$ python3 -q
>>> import numpy as np
>>> from numpy import linalg as LA
>>> np.set_printoptions(suppress=True, linewidth=200)
>>> def tidy(a):
...     return np.round(a, 1) + 0
... 
>>> K = np.load("data.npy")
>>> print(K)
[[5 3 0 3 4 4 4 4 3 2]
 [5 0 4 0 4 5 4 5 2 1]
 [3 2 3 3 2 4 3 0 2 5]
 [5 2 5 5 1 0 2 5 4 5]
 [4 1 3 1 0 5 0 1 3 1]
 [1 0 1 2 3 0 5 0 1 1]
 [3 5 4 2 0 0 1 0 2 4]
 [5 0 4 0 4 5 4 5 2 1]
 [3 4 0 2 2 2 0 3 2 2]
 [1 4 2 0 5 1 5 4 5 2]]
>>> # rows and columns are dependent
>>> rng = np.random.default_rng(965)
>>> B = K + rng.integers(-2, 3, (10, 9)) @ rng.integers(-2, 3, (9, 10))
>>> print(B)
[[  6  -1   0  -5  10   1   2  15  -6   2]
 [ -6   4  -3   3   6   2  13   2   4   3]
 [  9  -6  11   4  -7   1   6   8   1  -4]
 [  0   7   7   6   1   2   8   4   6  10]
 [-10  -1  -3  -2   0   6  10  -2  -3   2]
 [  7   4  11   4   3  -2   6   6   7   1]
 [  6   6  -1  -5  13  -3   4   1  -4  10]
 [ 22   4  11  -3  12   4   3   2   6   3]
 [ 11   4   9  -2   1   7  -4   2   5  -3]
 [ -3   4  -3  -3   2   5  17   4   2   2]]
>>> print(np.abs(B - K).sum(axis=1))
[44 46 56 29 46 37 48 50 40 34]
>>> mat = np.array([[29.9, 21.9, 14.2, 3.9, 47.9, 11.8, 45.9, 34.0, 23.8, 24.0],
...     [29.9, 38.9, 23.2, 3.0, 56.2, 9.1, 57.0, 28.1, 33.0, 38.0],
...     [39.0, 49.0, 29.0, 4.0, 71.8, 12.0, 73.1, 37.0, 42.0, 47.8],
...     [18.0, 3.0, 3.0, 3.0, 24.0, 9.1, 20.9, 23.9, 9.0, 6.0],
...     [24.2, 20.9, 13.1, 2.9, 40.1, 9.2, 39.0, 26.0, 20.9, 22.1]])
>>> B = mat / np.sqrt((mat ** 2).mean(axis=1, keepdims=True))
>>> print(LA.matrix_rank(B) == LA.matrix_rank(mat))
True
>>> print(tidy(LA.norm(B, axis=1)))
[3.2 3.2 3.2 3.2 3.2]
>>> print(LA.matrix_rank(mat - mat.mean(axis=1, keepdims=True)))
5
>>> w1 = np.array([[9, 8, 9, -4, -4, 1],
...     [0, -9, 1, -3, -5, -9],
...     [-6, -5, 4, 2, 6, -9],
...     [8, -1, 2, 5, 9, -6],
...     [-8, 5, 0, 8, 7, 9],
...     [6, 5, 6, -3, 3, 4],
...     [2, -4, -8, -4, -6, -6],
...     [-5, -1, 7, 8, -4, -7],
...     [-9, -5, -7, -9, 5, -9],
...     [1, 6, 9, 0, 9, 2]])
>>> coef = np.array([0, 7, 1, 2, 2, 5])
>>> act = np.maximum(mat @ w1 + coef, 0)
>>> print((act > 0).astype(int))
[[0 1 1 1 1 0]
 [0 0 1 0 1 0]
 [0 0 1 0 1 0]
 [0 1 1 1 1 0]
 [0 1 1 1 1 0]]
>>> C = np.array([[2, -4, -5],
...     [-3, 2, -2],
...     [8, 4, -3],
...     [-6, 5, 1],
...     [7, 5, 4],
...     [-5, 1, -6]])
>>> print((act @ C).round(6).argmax(axis=1))
[0 0 0 1 0]
>>> print(w1 @ C)
[[  57  -23 -114]
 [  63  -63   46]
 [ 110   61  108]
 [  98   38   33]
 [ -75  126   12]
 [  64   14  -73]
 [ -36 -104   30]
 [   8   59   40]
 [  75  -31  141]
 [ 109   91  -20]]
